>>> import numpy as np
>>> import numpy.linalg as la
>>> np.set_printoptions(precision=1, suppress=True, linewidth=120, sign=" ")
>>> def rnd(a):
...     return np.round(a, 1) + 0
... 
>>> J = np.load("x.npy")
>>> J
array([[ 0.1, -1.2,  1.6,  0.5, -0.9],
       [-0.2,  0.2,  0.5,  0.3, -0.8],
       [-0.1,  0. , -1.1, -1.1,  0.9],
       [-1. , -1.7,  1.1,  0.6,  1.9],
       [ 0.9,  0. ,  0.3, -0.2,  1. ],
       [-1.8, -3. , -1.2, -2.1,  3.6],
       [ 1.6,  0.9,  1. , -2. , -0.4],
       [-0.4,  0.4, -1.1, -2. , -0.3],
       [ 0.5,  0.6, -0.9, -0.4, -2.4],
       [ 0.5, -2.2,  1.1, -0.4, -2.3],
       [-0.7, -1.6, -1.8,  1. ,  0.7],
       [-0.7,  0.5, -0.2,  1.5,  0.2],
       [ 0.1,  0.9,  0. , -0.1,  1.1],
       [-0.6,  1.3,  0.1, -0.6,  2. ],
       [-0.2,  0.5,  0.7, -0.1,  1.3],
       [-0.5,  0.1,  0.8, -0.4, -0.9],
       [ 1.6,  0.3, -1.4, -1.1,  1.8],
       [-0.7, -1.3, -0.3, -0.2,  0.8],
       [-0.5,  0.4, -1.9,  0.6,  1.6],
       [ 0. ,  0.4,  0. ,  1.1, -1. ],
       [ 1.1,  0. ,  2. ,  0.2, -0.4],
       [-1. , -0.2,  0.3, -0.3, -0.2],
       [ 0.6, -1.1,  0.6,  0.6, -0.1],
       [ 0.2, -0.4,  2.1, -1.3,  0.3]])
>>> C2 = np.cov(J, rowvar=False)
>>> rnd(J.std(axis=0))
array([ 0.8,  1.1,  1.1,  1. ,  1.4])
>>> rnd(np.corrcoef(J[:, 0], J[:, 3])[0, 1])
np.float64(-0.1)
>>> rnd(np.corrcoef(J.T))
array([[ 1. ,  0.4,  0.3, -0.1, -0.4],
       [ 0.4,  1. ,  0. ,  0. , -0.1],
       [ 0.3,  0. ,  1. ,  0.1, -0.4],
       [-0.1,  0. ,  0.1,  1. , -0.2],
       [-0.4, -0.1, -0.4, -0.2,  1. ]])
>>> rnd(la.eigvalsh(C2)[::-1])
array([ 2.5,  1.3,  1. ,  0.8,  0.4])
>>> rnd(np.median(J, axis=0))
array([-0.2,  0. ,  0.2, -0.2,  0.2])
>>> Ac = J - J.mean(axis=1)
Traceback (most recent call last):
  File "<python-input-12>", line 1, in <module>
    Ac = J - J.mean(axis=1)
         ~~^~~~~~~~~~~~~~~~
ValueError: operands could not be broadcast together with shapes (24,5) (24,) 
>>> Ac = J - J.mean(axis=0)
>>> U, sig, VT = la.svd(Ac, full_matrices=False)
>>> rnd(np.abs(VT[-1]))
array([ 0.9,  0.3,  0.2,  0.3,  0.2])
>>> rnd(Ac.mean(axis=0))
array([ 0.,  0.,  0.,  0.,  0.])
>>> np.abs(VT[0]).argmax()
np.int64(4)
>>> rnd(sig)
array([ 7.6,  5.5,  4.9,  4.4,  3. ])
>>> rnd(VT[0] * np.sign(VT[0, np.abs(VT[0]).argmax()]))
array([-0.3, -0.2, -0.4, -0.1,  0.8])
>>> M2 = np.array([[3, -2], [2, -3], [0, -2], [-3, -2], [2, -2]])
>>> np.vstack([J, M2.T]).shape
(26, 5)
>>> la.matrix_rank(np.vstack([J, M2.T]))
np.int64(5)
>>> Ac = J - J.mean(axis=0)
>>> V = la.svd(Ac)[2][:4]
>>> M2 = Ac - Ac @ V.T @ V
>>> rnd((Ac @ V.T).std(axis=0))
array([ 1.6,  1.1,  1. ,  0.9])
>>> rnd(la.norm(M2) / la.norm(Ac))
np.float64(0.3)
>>> K = np.load("a.npy")
>>> K
array([[ 2.,  3.,  0.,  0.,  0.,  0.,  0.,  0.,  0.,  0.,  0.,  0.,  0.,  0.],
       [ 3., -5.,  3.,  0.,  0.,  0.,  0.,  0.,  0.,  0.,  0.,  0.,  0.,  0.],
       [ 0.,  3., -3.,  3.,  0.,  0.,  0.,  0.,  0.,  0.,  0.,  0.,  0.,  0.],
       [ 0.,  0.,  3., -2.,  3.,  0.,  0.,  0.,  0.,  0.,  0.,  0.,  0.,  0.],
       [ 0.,  0.,  0.,  3., -3.,  3.,  0.,  0.,  0.,  0.,  0.,  0.,  0.,  0.],
       [ 0.,  0.,  0.,  0.,  3., -5.,  3.,  0.,  0.,  0.,  0.,  0.,  0.,  0.],
       [ 0.,  0.,  0.,  0.,  0.,  3.,  2.,  3.,  0.,  0.,  0.,  0.,  0.,  0.],
       [ 0.,  0.,  0.,  0.,  0.,  0.,  3.,  3.,  3.,  0.,  0.,  0.,  0.,  0.],
       [ 0.,  0.,  0.,  0.,  0.,  0.,  0.,  3.,  3.,  3.,  0.,  0.,  0.,  0.],
       [ 0.,  0.,  0.,  0.,  0.,  0.,  0.,  0.,  3.,  2.,  3.,  0.,  0.,  0.],
       [ 0.,  0.,  0.,  0.,  0.,  0.,  0.,  0.,  0.,  3., -1.,  3.,  0.,  0.],
       [ 0.,  0.,  0.,  0.,  0.,  0.,  0.,  0.,  0.,  0.,  3., -3.,  3.,  0.],
       [ 0.,  0.,  0.,  0.,  0.,  0.,  0.,  0.,  0.,  0.,  0.,  3., -1.,  3.],
       [ 0.,  0.,  0.,  0.,  0.,  0.,  0.,  0.,  0.,  0.,  0.,  0.,  3., -1.]])
>>> M2 = la.invert(K)
Traceback (most recent call last):
  File "<python-input-30>", line 1, in <module>
    M2 = la.invert(K)
         ^^^^^^^^^
AttributeError: module 'numpy.linalg' has no attribute 'invert'
>>> M2 = la.inv(K)
>>> rnd(la.slogdet(K)[0])
np.float64(1.0)
>>> rnd(la.cond(K))
np.float64(39.6)
>>> try:
...     la.cholesky(K)
... except la.LinAlgError as e:
...     print(e)
... 
Matrix is not positive definite
>>> rnd(la.eigvalsh(K).min())
np.float64(-8.8)
>>> np.all(la.eigvalsh(K) > 0)
np.False_
>>> M2 = np.array([[-2, -1],
...     [2, 2],
...     [3, 2],
...     [1, -1],
...     [0, 3],
...     [0, 3],
...     [0, -3],
...     [-2, 0],
...     [0, -1],
...     [-2, 0],
...     [0, 0],
...     [1, -2],
...     [0, 0],
...     [2, 0]])
>>> np.einsum("ik,kj->ij", K, M2)
array([[  2.,   4.],
       [ -7.,  -7.],
       [  0.,  -3.],
       [  7.,  17.],
       [  3.,  -3.],
       [  0., -15.],
       [ -6.,   3.],
       [ -6., -12.],
       [-12.,  -3.],
       [ -4.,  -3.],
       [ -3.,  -6.],
       [ -3.,   6.],
       [  9.,  -6.],
       [ -2.,   0.]])
>>> np.einsum("ij->j", K)
array([ 5.,  1.,  3.,  4.,  3.,  1.,  8.,  9.,  9.,  8.,  5.,  3.,  5.,  2.])
>>> np.vstack([K, M2.T]).shape
(16, 14)
>>> M2 @ K
Traceback (most recent call last):
  File "<python-input-41>", line 1, in <module>
    M2 @ K
    ~~~^~~
ValueError: matmul: Input operand 1 has a mismatch in its core dimension 0, with gufunc signature (n?,k),(k,m?)->(n?,m?) (size 14 is different from 2)
>>> np.einsum("ij,ij->i", K, K)
array([ 13.,  43.,  27.,  22.,  27.,  43.,  22.,  27.,  27.,  22.,  19.,  27.,  19.,  10.])
>>> la.matrix_rank(K @ M2)
np.int64(2)
>>> np.trace(K)
np.float64(-12.0)
>>> np.allclose(K @ K.T, K.T @ K)
True
>>> np.allclose(K, K.T)
True
>>> rnd(np.sort(np.abs(la.eigvals(K))))
array([ 0.2,  1.5,  1.7,  2.1,  2.3,  3.3,  3.5,  3.7,  4.7,  5.2,  6.9,  7.8,  7.8,  8.8])
>>> M = np.loadtxt("run15.csv", delimiter=",")
>>> M
array([[ 0., -1., -1.,  1.,  0.,  0., -1.,  1., -1.,  0., -1.,  1.],
       [-1.,  2.,  1.,  1., -4.,  2., -2., -2., -3., -2., -2.,  2.],
       [-1.,  1.,  4., -2.,  4.,  1.,  0., -1.,  1.,  1., -3.,  2.],
       [ 1.,  1., -2.,  2., -1., -1., -1.,  3.,  4.,  1., -4.,  0.],
       [ 0., -4.,  4., -1.,  4., -1., -1.,  2.,  1., -3., -1., -1.],
       [ 0.,  2.,  1., -1., -1., -4., -3.,  2.,  1.,  0.,  1., -2.],
       [-1., -2.,  0., -1., -1., -3., -4., -2., -2.,  2., -4., -2.],
       [ 1., -2., -1.,  3.,  2.,  2., -2.,  4.,  4., -2.,  0., -4.],
       [-1., -3.,  1.,  4.,  1.,  1., -2.,  4.,  2.,  0.,  0.,  4.],
       [ 0., -2.,  1.,  1., -3.,  0.,  2., -2.,  0., -2.,  4., -2.],
       [-1., -2., -3., -4., -1.,  1., -4.,  0.,  0.,  4., -2., -1.],
       [ 1.,  2.,  2.,  0., -1., -2., -2., -4.,  4., -2., -1.,  0.]])
>>> def softmax(z):
...     e = np.exp(z - z.max(axis=-1, keepdims=True))
...     return e / e.sum(axis=-1, keepdims=True)
... 
>>> rnd(softmax(M).sum(axis=1))
array([ 1.,  1.,  1.,  1.,  1.,  1.,  1.,  1.,  1.,  1.,  1.,  1.])
>>> att = M @ M.T / np.sqrt(12)
>>> rnd(softmax(att + np.triu(np.full(att.shape, -np.inf), 1)))
array([[ 1.,  0.,  0.,  0.,  0.,  0.,  0.,  0.,  0.,  0.,  0.,  0.],
       [ 0.,  1.,  0.,  0.,  0.,  0.,  0.,  0.,  0.,  0.,  0.,  0.],
       [ 0.,  0.,  1.,  0.,  0.,  0.,  0.,  0.,  0.,  0.,  0.,  0.],
       [ 0.,  0.,  0.,  1.,  0.,  0.,  0.,  0.,  0.,  0.,  0.,  0.],
       [ 0.,  0.,  0.,  0.,  1.,  0.,  0.,  0.,  0.,  0.,  0.,  0.],
       [ 0.,  0.,  0.,  0.,  0.,  1.,  0.,  0.,  0.,  0.,  0.,  0.],
       [ 0.,  0.,  0.,  0.,  0.,  0.,  1.,  0.,  0.,  0.,  0.,  0.],
       [ 0.,  0.,  0.,  0.,  0.,  0.,  0.,  1.,  0.,  0.,  0.,  0.],
       [ 0.,  0.,  0.,  0.,  0.,  0.,  0.,  0.,  1.,  0.,  0.,  0.],
       [ 0.,  0.,  0.,  0.,  0.,  0.,  0.,  0.,  0.,  1.,  0.,  0.],
       [ 0.,  0.,  0.,  0.,  0.,  0.,  0.,  0.,  0.,  0.,  1.,  0.],
       [ 0.,  0.,  0.,  0.,  0.,  0.,  0.,  0.,  0.,  0.,  0.,  1.]])
>>> softmax(att).round(6).argmax(axis=1)
array([  8,   1,   2,   3,   4,   5,   6,   7,   8,   9,  10,  11])
>>> rnd(softmax(att)[6] @ M)
array([-1., -2.,  0., -1., -1., -3., -4., -2., -2.,  2., -4., -2.])
>>> w, V = la.eigh(M)
>>> x = np.array([-1, 3, 0, -4, 3, 0, 4, 2, -4, 0, 5, 0])
>>> rnd(la.eigvalsh(M[1:, 1:]))
array([-11.3,  -8.8,  -7. ,  -5.4,  -2.4,   1.8,   4. ,   4.5,   8.4,   9.6,  12.5])
>>> rnd(x @ M @ x / (x @ x)), rnd(w[0]), rnd(w[-1])
(np.float64(-0.7), np.float64(-11.4), np.float64(12.6))
>>> X = np.loadtxt("w.csv", delimiter=",")
>>> rnd(X)
array([[ 0.1, -0.1, -0.1,  0.1, -0.1,  0.1,  0.1,  0. , -0.1,  0. ,  0. , -0.1,  0.1],
       [-0.1,  0.1,  0.1, -0.1,  0.1, -0.1, -0.1,  0. ,  0.1,  0. ,  0. ,  0.1, -0.1],
       [-0.1,  0.1,  0. , -0.1,  0.1, -0.1, -0.1,  0. ,  0. ,  0. ,  0. ,  0.1, -0.1],
       [ 0.1, -0.1, -0.1,  0.2, -0.1,  0.2,  0.1,  0. , -0.1,  0. ,  0. , -0.1,  0.2],
       [-0.1,  0.1,  0.1, -0.1,  0.1, -0.1, -0.1,  0. ,  0.1,  0. ,  0. ,  0.1, -0.1],
       [ 0.1, -0.1, -0.1,  0.2, -0.1,  0.2,  0.1,  0. , -0.1,  0. ,  0. , -0.1,  0.2],
       [ 0.1, -0.1, -0.1,  0.1, -0.1,  0.1,  0.1,  0. , -0.1,  0. ,  0. , -0.1,  0.1],
       [ 0. ,  0. ,  0. ,  0. ,  0. ,  0. ,  0. ,  0. ,  0. ,  0. ,  0. ,  0. ,  0. ],
       [-0.1,  0.1,  0. , -0.1,  0.1, -0.1, -0.1,  0. ,  0. ,  0. ,  0. ,  0.1, -0.1],
       [ 0. ,  0. ,  0. ,  0. ,  0. ,  0. ,  0. ,  0. ,  0. ,  0. ,  0. ,  0. ,  0. ],
       [ 0. ,  0. ,  0. ,  0. ,  0. ,  0. ,  0. ,  0. ,  0. ,  0. ,  0. ,  0. ,  0. ],
       [-0.1,  0.1,  0.1, -0.1,  0.1, -0.1, -0.1,  0. ,  0.1,  0. ,  0. ,  0.1, -0.1],
       [ 0.1, -0.1, -0.1,  0.2, -0.1,  0.2,  0.1,  0. , -0.1,  0. ,  0. , -0.1,  0.2]])
>>> x = np.array([1, 1, 1, 1, 1, 0, 0, 0, 0, 1, 1, 2, 0, 2])
>>> target = K @ x
>>> target
array([ 5.,  1.,  3.,  4.,  0.,  3.,  0.,  0.,  3.,  5.,  8., -3., 12., -2.])
>>> rnd(la.solve(K, target + K[:, 9]))
array([ 1.,  1.,  1.,  1.,  1.,  0.,  0.,  0.,  0.,  2.,  1.,  2.,  0.,  2.])
>>> C = J[[19, 16]].astype(float)
>>> for _ in range(4):
...     idx = la.norm(J[:, None] - C, axis=-1).argmin(axis=1)
...     C = np.array([J[idx == j].mean(axis=0) for j in range(2)])
... 
>>> idx
array([ 0,  0,  1,  0,  1,  1,  1,  1,  0,  0,  0,  0,  1,  1,  1,  0,  1,  0,  1,  0,  0,  0,  0,  0])
>>> np.bincount(idx)
array([ 14,  10])
>>> rnd(C)
array([[-0.1, -0.6,  0.5,  0.2, -0.4],
       [ 0.1,  0.2, -0.5, -0.9,  1.3]])
>>> blk = np.stack([C, -2 * C, C[::-1]])
>>> rnd(np.einsum("bij,cij->bc", blk, blk))
array([[ 3.3, -6.7, -1.9],
       [-6.7, 13.4,  3.9],
       [-1.9,  3.9,  3.3]])
>>> blk.shape
(3, 2, 5)
>>> x = np.array([9, 3, 1, 2, 6, 9, 9, 3, 1, 9, 0, 5, 9])
>>> rnd(X @ np.eye(13)[0])
array([ 0.1, -0.1, -0.1,  0.1, -0.1,  0.1,  0.1,  0. , -0.1,  0. ,  0. , -0.1,  0.1])
>>> rnd(X @ (2 * x))
array([ 5.1, -5.1, -3. ,  7.1, -5.1,  7.1,  5.1,  1. , -3. , -1. ,  1. , -5.1,  7.1])
>>> (X @ x).argmax()
np.int64(3)
>>> rnd(np.einsum("ij,j->i", X, x))
array([ 2.5, -2.5, -1.5,  3.5, -2.5,  3.5,  2.5,  0.5, -1.5, -0.5,  0.5, -2.5,  3.5])
>>> rnd(X @ np.ones(13))
array([ 0.2, -0.2, -0.1,  0.3, -0.2,  0.3,  0.2,  0. , -0.1,  0. ,  0. , -0.2,  0.3])
>>> np.sign((X @ x).round(6))
array([ 1., -1., -1.,  1., -1.,  1.,  1.,  1., -1., -1.,  1., -1.,  1.])
